$ python -q
>>> import numpy as np
>>> from numpy import linalg as LA
>>> np.set_printoptions(precision=2, suppress=True, linewidth=140, sign=" ")
>>> W0 = np.loadtxt("layer8.csv", delimiter=",")
>>> W0
array([[ 2.,  1.,  3.],
       [ 2.,  3.,  5.],
       [ 4.,  2.,  6.],
       [ 3.,  3.,  6.],
       [ 2.,  1.,  3.],
       [ 2.,  3.,  5.],
       [ 4.,  1.,  5.],
       [ 3.,  3.,  6.],
       [ 4.,  3.,  7.],
       [ 2.,  2.,  4.],
       [ 3.,  2.,  5.],
       [ 2.,  2.,  4.],
       [ 2.,  2.,  4.],
       [ 3.,  3.,  6.],
       [ 2.,  2.,  4.],
       [ 2.,  2.,  4.],
       [ 4.,  2.,  6.],
       [ 2.,  2.,  4.],
       [ 4.,  1.,  5.],
       [ 3.,  2.,  5.],
       [ 3.,  1.,  4.],
       [ 2.,  3.,  5.],
       [ 3.,  2.,  5.],
       [ 4.,  1.,  5.],
       [ 4.,  1.,  5.],
       [ 4.,  1.,  5.],
       [ 2.,  2.,  4.]])
>>> # rows and columns are dependent
>>> W0 @ LA.pinv(W0) @ W0
array([[ 2.,  1.,  3.],
       [ 2.,  3.,  5.],
       [ 4.,  2.,  6.],
       [ 3.,  3.,  6.],
       [ 2.,  1.,  3.],
       [ 2.,  3.,  5.],
       [ 4.,  1.,  5.],
       [ 3.,  3.,  6.],
       [ 4.,  3.,  7.],
       [ 2.,  2.,  4.],
       [ 3.,  2.,  5.],
       [ 2.,  2.,  4.],
       [ 2.,  2.,  4.],
       [ 3.,  3.,  6.],
       [ 2.,  2.,  4.],
       [ 2.,  2.,  4.],
       [ 4.,  2.,  6.],
       [ 2.,  2.,  4.],
       [ 4.,  1.,  5.],
       [ 3.,  2.,  5.],
       [ 3.,  1.,  4.],
       [ 2.,  3.,  5.],
       [ 3.,  2.,  5.],
       [ 4.,  1.,  5.],
       [ 4.,  1.,  5.],
       [ 4.,  1.,  5.],
       [ 2.,  2.,  4.]])
>>> round(float(np.trace(LA.pinv(W0) @ W0)), 2)
2.0
>>> np.allclose(W0[:-1].T @ LA.lstsq(W0[:-1].T, W0[-1])[0], W0[-1])
True
>>> mat = np.array([[0.0, -1.0, 3.0], [-1.0, 0.0, -3.0], [3.0, -3.0, 8.0]])
>>> # symmetric, so the eigenvalues are real
>>> LA.rank(mat)
Traceback (most recent call last):
  File "<python-input-11>", line 1, in <module>
    LA.rank(mat)
    ^^^^^^^
AttributeError: module 'numpy.linalg' has no attribute 'rank'
>>> LA.matrix_rank(mat)
np.int64(3)
>>> mat.mean(axis=0)
array([ 0.67, -1.33,  2.67])
>>> np.count_nonzero(mat)
np.int64(7)
>>> mat.shape
(3, 3)
>>> np.argsort(-LA.norm(mat, axis=0).round(6), kind="stable")[:3]
array([ 2,  0,  1])
>>> LA.cond(mat) > 100
np.False_
>>> w, V = LA.eigh(mat)
>>> x0 = np.array([3, 1, 3])
>>> (np.sign(V[:, -1].round(6)) == np.sign(V[0, -1].round(6))).astype(int)
array([ 1,  0,  1])
>>> LA.eigvalsh(mat[1:, 1:])
array([-1.,  9.])
>>> hat = np.triu(np.array([[0, 2, 2], [0, 3, 0], [3, 0, 3]]), 1) + np.eye(3)
>>> A2 = hat @ mat @ LA.inv(hat)
>>> LA.matrix_rank(A2)
np.int64(3)
>>> hat @ mat - mat @ hat
array([[ 4., -6., 10.],
       [ 0.,  2.,  2.],
       [ 0., -6., -6.]])
>>> np.trace(A2), np.trace(mat)
(np.float64(8.0), np.float64(8.0))
>>> Q, V = LA.qr(mat[:, :2])[0], LA.qr(mat[:, 2:])[0]
>>> s = LA.svd(Q.T @ V, compute_uv=False)
>>> (s > 0.9).sum()
np.int64(1)
>>> s
array([ 0.97])
>>> np.degrees(np.arccos(s.clip(0, 1)))
array([ 14.68])
>>> data = np.loadtxt("case19.csv", delimiter=",")
>>> data
array([[-0.92,  9.69, -2.28],
       [-0.13,  2.83, -9.59],
       [ 8.42, -3.89,  3.73],
       [ 7.58,  0.77,  6.48],
       [ 1.73, -9.78, -1.15],
       [ 2.35,  9.72,  0.25],
       [-5.32,  6.16,  5.81],
       [ 8.06, -1.1 , -5.81],
       [ 2.04, -9.4 ,  2.74],
       [-9.95,  0.45, -0.9 ],
       [ 8.58, -2.02, -4.73],
       [-5.74, -8.18, -0.44],
       [ 3.94,  1.69, -9.03],
       [ 4.21, -8.33,  3.6 ],
       [ 4.11,  9.07, -0.87],
       [-5.94,  6.94,  4.07],
       [-9.47, -2.7 ,  1.73],
       [ 7.69, -5.24, -3.65],
       [-1.69, -9.82,  0.83],
       [ 9.29, -3.64, -0.62],
       [ 4.57, -5.76,  6.78],
       [-3.11,  8.98, -3.13]])
>>> Ac = W0 - W0.mean(axis=0)
>>> Uu, s, VT = LA.svd(Ac, full_matrices=False)
>>> np.round(s ** 2 / (s ** 2).sum(), 2) + 0
array([ 0.64,  0.36,  0.  ])
>>> np.abs(VT[0]).argmax()
np.int64(2)
>>> np.abs(Uu[:, 0]).argmax()
np.int64(8)
>>> np.round(Ac.mean(axis=0), 2) + 0
array([ 0.,  0.,  0.])
